$ python -q
>>> import numpy as np
>>> np.set_printoptions(precision=2, suppress=True, linewidth=120, floatmode="fixed")
>>> tidy = lambda a: np.round(a, 2) + 0
>>> W0 = np.loadtxt("arr.csv", delimiter=",")
>>> print(W0)
[[ 4.04  3.97 10.10  8.01  6.05  4.00  6.06  2.02  4.05  6.06  2.00  8.05]
 [ 2.05  2.98  4.96  7.03  6.10  2.91  4.98  3.02  3.04  3.04  3.10  4.02]
 [ 5.94  6.89  8.98 13.01  9.94  5.11 10.99  3.98  8.05  5.07  5.88  4.91]
 [ 4.99  7.93  5.99 15.05 13.10  4.05 13.03  4.99  8.93  3.99  7.05  1.92]
 [ 8.97  7.11 11.97 14.04  8.02  8.96 11.00  5.88  8.99  4.03 10.03  7.06]
 [ 1.99  2.13  4.93  4.03  2.98  1.94  3.07  1.03  1.89  3.01  1.07  3.92]
 [ 3.03  1.99  2.01  3.00  0.99  2.02  2.97  0.91  3.09  0.10  3.04  0.01]
 [ 5.00  7.06  6.01 11.95 10.08  2.98 11.11  3.04  7.99  4.02  5.07  2.07]
 [ 7.03  7.99 11.99 16.99 12.97  8.06 12.95  6.98  9.08  6.03  8.95  7.92]
 [ 5.99  5.03  9.99 11.01  6.98  6.96  8.00  5.03  5.98  4.05  6.98  6.88]
 [ 9.02  8.97 10.95 16.04 11.05  6.97 14.01  4.99 10.94  5.03  9.04  4.98]
 [ 7.94  5.99 10.03 13.87  8.02 10.00 10.00  8.03  8.05  1.95 12.06  5.97]
 [ 3.97  5.01  4.01  9.04  6.99  3.00  8.01  2.99  5.99  1.99  5.04  0.96]
 [ 6.01  6.04  3.98 11.89  7.96  5.97  9.98  5.94  7.94  0.03 10.03  0.01]]
>>> B = W0 / np.sqrt((W0 ** 2).mean(axis=1, keepdims=True))
>>> print(tidy(B[8]))
[0.69 0.78 1.17 1.66 1.27 0.79 1.27 0.68 0.89 0.59 0.87 0.77]
>>> print(tidy(np.linalg.norm(B, axis=1)))
[3.46 3.46 3.46 3.46 3.46 3.46 3.46 3.46 3.46 3.46 3.46 3.46 3.46 3.46]
>>> f, v = W0[12], W0[2]
>>> print(tidy(f @ f))
335.79
>>> pr = (f @ v) / (f @ f) * f
>>> print(np.linalg.matrix_rank(np.outer(f, v)))
1
>>> print(tidy(np.linalg.norm(f + v) ** 2 + np.linalg.norm(f - v) ** 2))
2158.34
>>> print(tidy(pr))
[ 5.78  7.30  5.84 13.17 10.18  4.37 11.67  4.36  8.73  2.90  7.34  1.40]
>>> W0.reshape(14, 13)
Traceback (most recent call last):
  File "<python-input-14>", line 1, in <module>
    W0.reshape(14, 13)
    ~~~~~~~~~~^^^^^^^^
ValueError: cannot reshape array of size 168 into shape (14,13)
>>> blk = W0.reshape(14, 2, -1)
>>> print(np.einsum("ihd,jhd->hij", blk, blk).shape)
(2, 14, 14)
>>> print(blk[:, 0])
[[ 4.04  3.97 10.10  8.01  6.05  4.00]
 [ 2.05  2.98  4.96  7.03  6.10  2.91]
 [ 5.94  6.89  8.98 13.01  9.94  5.11]
 [ 4.99  7.93  5.99 15.05 13.10  4.05]
 [ 8.97  7.11 11.97 14.04  8.02  8.96]
 [ 1.99  2.13  4.93  4.03  2.98  1.94]
 [ 3.03  1.99  2.01  3.00  0.99  2.02]
 [ 5.00  7.06  6.01 11.95 10.08  2.98]
 [ 7.03  7.99 11.99 16.99 12.97  8.06]
 [ 5.99  5.03  9.99 11.01  6.98  6.96]
 [ 9.02  8.97 10.95 16.04 11.05  6.97]
 [ 7.94  5.99 10.03 13.87  8.02 10.00]
 [ 3.97  5.01  4.01  9.04  6.99  3.00]
 [ 6.01  6.04  3.98 11.89  7.96  5.97]]
>>> blk = np.stack([W0, 3 * W0, W0[::-1]])
>>> print(np.linalg.matrix_rank(blk.reshape(3, -1)))
2
>>> print((blk @ W0.T).shape)
(3, 14, 14)
>>> Uu, sv, vt = np.linalg.svd(W0)
>>> print(tidy(sv))
[93.06 14.31 11.61  5.08  0.34  0.23  0.21  0.14  0.12  0.08  0.07  0.04]
>>> B = Uu[:, :4] @ np.diag(sv[:4]) @ vt[:4]
>>> print(tidy(np.abs(W0 - B).max()))
0.13
>>> print(np.linalg.matrix_rank(W0, rtol=0.05))
4
>>> print(tidy(np.linalg.norm(W0 - B, 2)), tidy(sv[4]))
0.34 0.34
>>> F, _ = np.linalg.qr(np.array([[-1.3, 0.3, 0.0, 1.5, 0.1, -1.8, 1.3, -1.1, 0.2, -1.4],
...     [-0.2, 0.2, -0.4, -0.8, 0.7, -0.3, -0.8, -0.1, 0.8, 0.3],
...     [0.2, 0.2, 0.2, 0.1, 1.0, -1.2, 1.0, -0.8, 0.2, 0.1],
...     [0.1, 0.1, -1.5, -1.5, 0.3, -2.1, 0.4, 1.3, 0.4, 1.4],
...     [-2.0, -0.7, 0.6, 0.0, -0.1, 0.5, -0.9, 1.4, -1.0, 0.2],
...     [0.4, 0.4, 0.2, 0.0, 0.6, -0.4, -0.1, 0.7, -1.3, -1.4],
...     [-1.6, 1.8, -0.4, -1.1, 0.1, 1.0, 0.2, 0.3, -0.5, -0.4],
...     [0.7, -0.7, 0.8, 1.2, 0.1, 1.1, 1.1, -1.0, -0.2, 1.4],
...     [-1.6, 0.9, -2.4, -0.4, -0.4, -0.2, 1.6, -0.2, 1.2, 0.2],
...     [1.7, -0.4, -0.6, 1.2, 1.8, -0.4, 0.6, -0.4, -0.1, 1.4]]))
>>> print(tidy(F))
[[-0.34  0.04 -0.07  0.66 -0.08 -0.57 -0.12  0.06  0.13 -0.28]
 [-0.05 -0.07  0.10 -0.23 -0.43  0.08 -0.26  0.63 -0.29 -0.44]
 [ 0.05 -0.13 -0.12  0.05 -0.47 -0.29  0.54  0.27 -0.15  0.52]
 [ 0.03 -0.06  0.53 -0.42 -0.17 -0.43  0.28 -0.29  0.24 -0.31]
 [-0.53  0.63 -0.04 -0.13 -0.43  0.20 -0.02 -0.27  0.00  0.10]
 [ 0.11 -0.25 -0.18  0.04 -0.21 -0.12 -0.12 -0.57 -0.69 -0.14]
 [-0.42 -0.64 -0.30 -0.06 -0.19  0.31  0.13 -0.13  0.36 -0.14]
 [ 0.18  0.24 -0.12  0.26  0.05  0.31  0.67  0.00 -0.10 -0.52]
 [-0.42 -0.21  0.67  0.27  0.19  0.25  0.15  0.05 -0.34  0.16]
 [ 0.45 -0.05  0.32  0.42 -0.52  0.30 -0.21 -0.16  0.29  0.07]]
>>> f, v = F[8], F[0]
>>> print(tidy(f @ v))
0.0
>>> pr = (f @ v) / (f @ f) * f
>>> print(tidy(v - pr))
[-0.34  0.04 -0.07  0.66 -0.08 -0.57 -0.12  0.06  0.13 -0.28]
>>> print(np.linalg.matrix_rank(np.outer(f, v)))
1
>>> print(tidy(pr))
[0.00 0.00 0.00 0.00 0.00 0.00 0.00 0.00 0.00 0.00]
>>> print(tidy(np.linalg.norm(f + v) ** 2 + np.linalg.norm(f - v) ** 2))
4.0
>>> print(tidy((v - pr) @ f))
0.0
>>> f = np.array([0, 2, 1])
>>> print(tidy(np.polyval(f, F[7])))
[ 1.37  1.48  0.76  1.51  1.09  1.63  2.33  1.01  0.79 -0.04]
>>> print(tidy(np.convolve(F[7], f)))
[ 0.00  0.37  0.66 -0.01  0.39  0.35  0.67  1.65  0.68 -0.20 -1.15 -0.52]
>>> theta = np.radians(36)
>>> r_ = np.eye(10)
>>> r_[8, 8] = r_[3, 3] = np.cos(theta)
>>> r_[8, 3], r_[3, 8] = -np.sin(theta), np.sin(theta)
>>> print(tidy(r_))
[[ 1.00  0.00  0.00  0.00  0.00  0.00  0.00  0.00  0.00  0.00]
 [ 0.00  1.00  0.00  0.00  0.00  0.00  0.00  0.00  0.00  0.00]
 [ 0.00  0.00  1.00  0.00  0.00  0.00  0.00  0.00  0.00  0.00]
 [ 0.00  0.00  0.00  0.81  0.00  0.00  0.00  0.00  0.59  0.00]
 [ 0.00  0.00  0.00  0.00  1.00  0.00  0.00  0.00  0.00  0.00]
 [ 0.00  0.00  0.00  0.00  0.00  1.00  0.00  0.00  0.00  0.00]
 [ 0.00  0.00  0.00  0.00  0.00  0.00  1.00  0.00  0.00  0.00]
 [ 0.00  0.00  0.00  0.00  0.00  0.00  0.00  1.00  0.00  0.00]
 [ 0.00  0.00  0.00 -0.59  0.00  0.00  0.00  0.00  0.81  0.00]
 [ 0.00  0.00  0.00  0.00  0.00  0.00  0.00  0.00  0.00  1.00]]
>>> B = F @ r_.T
>>> print(tidy(np.linalg.svd(F, compute_uv=False)), tidy(np.linalg.svd(B, compute_uv=False)))
[1.00 1.00 1.00 1.00 1.00 1.00 1.00 1.00 1.00 1.00] [1.00 1.00 1.00 1.00 1.00 1.00 1.00 1.00 1.00 1.00]
>>> print(tidy(np.abs(B - F).max(axis=0)))
[0.00 0.00 0.00 0.41 0.00 0.00 0.00 0.00 0.41 0.00]
>>> print(tidy((r_ + r_.T) / 2))
[[1.00 0.00 0.00 0.00 0.00 0.00 0.00 0.00 0.00 0.00]
 [0.00 1.00 0.00 0.00 0.00 0.00 0.00 0.00 0.00 0.00]
 [0.00 0.00 1.00 0.00 0.00 0.00 0.00 0.00 0.00 0.00]
 [0.00 0.00 0.00 0.81 0.00 0.00 0.00 0.00 0.00 0.00]
 [0.00 0.00 0.00 0.00 1.00 0.00 0.00 0.00 0.00 0.00]
 [0.00 0.00 0.00 0.00 0.00 1.00 0.00 0.00 0.00 0.00]
 [0.00 0.00 0.00 0.00 0.00 0.00 1.00 0.00 0.00 0.00]
 [0.00 0.00 0.00 0.00 0.00 0.00 0.00 1.00 0.00 0.00]
 [0.00 0.00 0.00 0.00 0.00 0.00 0.00 0.00 0.81 0.00]
 [0.00 0.00 0.00 0.00 0.00 0.00 0.00 0.00 0.00 1.00]]
>>> print(tidy(np.trace(r_)))
9.62
>>> print(tidy(np.linalg.det(r_)))
1.0
>>> print(tidy(np.sort(np.abs(np.linalg.eigvals(r_)))))
[1.00 1.00 1.00 1.00 1.00 1.00 1.00 1.00 1.00 1.00]
>>> print(tidy(np.abs(np.linalg.eigvals(r_)).max()))
1.0
>>> print(np.allclose(r_, r_.T))
False
>>> K = np.loadtxt("a.csv", delimiter=",")
>>> print(K)
[[-0.44 -0.16 -0.45 -0.48 -0.04 -0.05  0.23  0.53 -0.76  0.31  0.10 -0.17]
 [ 0.20  0.05 -0.49 -0.79 -0.46 -0.22 -0.09  1.07 -1.92  0.64 -0.05  1.20]
 [ 0.24  0.03 -0.42 -0.98 -1.05  0.23  1.13  1.02 -2.05  0.50  0.91  1.43]
 [ 0.60 -0.02  0.36  0.22  0.62 -0.02  0.15 -0.32  0.31  0.13  0.31  0.45]
 [-0.95  0.09 -0.44 -0.08 -2.12  0.06 -0.95  0.20 -0.87 -0.59 -0.69 -0.35]
 [-0.48  0.97 -1.99 -2.20 -1.69 -0.72  0.41  3.69 -2.96  0.39 -1.09  0.88]
 [ 0.79  1.70 -2.17 -2.23  1.94 -1.75  0.65  5.06 -0.66  1.34 -2.26 -0.07]
 [ 0.21  0.07  0.20  0.08 -0.16  0.10  0.00 -0.14  0.02 -0.08  0.15  0.21]
 [ 0.25  0.17 -0.27 -0.09  1.90 -0.55 -0.60  0.90  0.64  1.04 -1.22 -0.87]
 [ 0.13  0.13  0.49  0.72  1.61 -0.11 -0.08 -0.67  2.49 -0.30 -0.30 -1.54]
 [-0.49  0.72 -1.36 -1.17 -0.09 -0.79 -0.29  2.50 -0.80  0.37 -1.53 -0.64]
 [ 0.19  1.06 -1.95 -2.20 -0.20 -1.03  0.42  4.13 -2.50  1.19 -1.41  0.85]
 [-0.71 -1.03  1.38  1.64 -2.18  1.18 -0.47 -3.58  0.47 -1.57  1.50  0.20]
 [-0.35  1.22 -2.06 -2.11  0.26 -1.18  0.34  4.18 -1.31  0.74 -1.76 -0.64]
 [ 0.22  0.54 -0.62 -0.46 -0.14 -0.52 -0.21  1.31 -0.45  0.23 -0.86  0.19]
 [-0.18 -0.22  0.41  0.70 -0.83  0.29 -0.43 -1.17  0.36 -0.56  0.12 -0.01]
 [ 0.79  2.08 -3.33 -3.88  1.45 -2.16  1.07  7.37 -3.32  2.16 -2.50  1.29]
 [ 0.72 -1.09  2.05  2.32  1.66  0.68 -0.76 -3.87  2.44 -0.18  0.85 -0.05]
 [ 0.07  0.35 -0.40 -0.46 -0.49 -0.08  0.32  0.96 -0.42  0.19 -0.11 -0.03]
 [-0.02  0.15 -0.27 -0.22 -1.56  0.05 -0.20  0.41 -1.19 -0.11 -0.08  0.70]
 [ 0.31 -0.59  1.18  0.88  0.18  0.70  0.51 -2.09  0.84 -0.51  1.47  0.39]
 [ 1.63 -1.30  2.33  1.83  3.39  0.79  0.60 -3.46  2.20  0.93  2.04  0.52]
 [-0.96  1.14 -2.05 -1.69 -2.43 -0.83 -0.42  3.25 -2.16 -0.40 -1.88  0.21]
 [-0.15  0.72 -0.91 -0.71  0.93 -0.66  0.20  1.90  0.73  0.33 -1.19 -1.26]
 [-1.32  0.18 -0.36  0.17 -2.38  0.24 -0.42 -0.29  0.13 -1.40 -0.42 -0.99]
 [ 0.59  0.23  0.01  0.02  0.63 -0.40 -0.26  0.12  0.04 -0.05 -0.26  0.86]
 [-0.85  0.17 -0.28  0.17 -1.51  0.09 -0.32 -0.16  0.29 -0.94 -0.38 -0.80]
 [ 0.11  0.20 -0.48 -0.75 -0.59 -0.05  0.52  1.11 -1.25  0.37  0.19  0.59]
 [ 0.48  0.74 -1.91 -2.81  0.01 -0.79  1.24  4.44 -3.85  1.88 -0.44  1.90]
 [-0.13 -0.35  0.61  0.64 -0.99  0.54  0.10 -1.43  0.19 -0.73  0.75  0.35]
 [ 1.21 -0.23  1.53  1.67  4.69 -0.19  0.14 -2.01  4.57  0.23  0.17 -1.78]
 [ 1.37  0.55 -0.71 -1.23  2.27 -0.80  0.78  2.57 -0.90  1.88 -0.48  0.93]
 [-0.79 -1.26  1.77  2.08 -1.49  1.34 -0.52 -4.34  1.46 -1.56  1.67 -0.51]
 [-1.30 -1.49  1.99  2.29 -1.88  1.58 -0.88 -4.88  1.65 -1.83  1.77 -1.16]
 [-0.84 -0.13 -0.18  0.10 -1.75  0.34 -0.20 -0.33 -0.47 -0.53 -0.03 -0.39]
 [-0.19 -0.24  0.23  0.08 -1.46  0.48  0.42 -0.69 -0.71 -0.56  1.01  0.59]]
>>> Xs = K - K.mean(axis=0)
>>> evecs = np.linalg.svd(Xs)[2][:3]
>>> B = Xs - Xs @ evecs.T @ evecs
>>> print(tidy(B.std(axis=0)))
[0.16 0.13 0.05 0.11 0.09 0.09 0.30 0.08 0.14 0.19 0.20 0.21]
>>> print(tidy(np.linalg.norm(B) / np.linalg.norm(Xs)))
0.12
>>> print(np.linalg.norm(B, axis=1).round(6).argmax())
8
>>> print(tidy((Xs @ evecs.T).std(axis=0)))
[3.98 2.04 1.23]
>>> theta = np.radians(15)
>>> r_ = np.eye(12)
>>> r_[6, 6] = r_[8, 8] = np.cos(theta)
>>> r_[6, 8], r_[8, 6] = -np.sin(theta), np.sin(theta)
>>> print(tidy(r_))
[[ 1.00  0.00  0.00  0.00  0.00  0.00  0.00  0.00  0.00  0.00  0.00  0.00]
 [ 0.00  1.00  0.00  0.00  0.00  0.00  0.00  0.00  0.00  0.00  0.00  0.00]
 [ 0.00  0.00  1.00  0.00  0.00  0.00  0.00  0.00  0.00  0.00  0.00  0.00]
 [ 0.00  0.00  0.00  1.00  0.00  0.00  0.00  0.00  0.00  0.00  0.00  0.00]
 [ 0.00  0.00  0.00  0.00  1.00  0.00  0.00  0.00  0.00  0.00  0.00  0.00]
 [ 0.00  0.00  0.00  0.00  0.00  1.00  0.00  0.00  0.00  0.00  0.00  0.00]
 [ 0.00  0.00  0.00  0.00  0.00  0.00  0.97  0.00 -0.26  0.00  0.00  0.00]
 [ 0.00  0.00  0.00  0.00  0.00  0.00  0.00  1.00  0.00  0.00  0.00  0.00]
 [ 0.00  0.00  0.00  0.00  0.00  0.00  0.26  0.00  0.97  0.00  0.00  0.00]
 [ 0.00  0.00  0.00  0.00  0.00  0.00  0.00  0.00  0.00  1.00  0.00  0.00]
 [ 0.00  0.00  0.00  0.00  0.00  0.00  0.00  0.00  0.00  0.00  1.00  0.00]
 [ 0.00  0.00  0.00  0.00  0.00  0.00  0.00  0.00  0.00  0.00  0.00  1.00]]
>>> B = K @ r_.T
>>> print(tidy(np.linalg.det(r_)), tidy(np.trace(r_)))
1.0 11.93
>>> print(np.allclose(K @ K.T, B @ B.T))
True
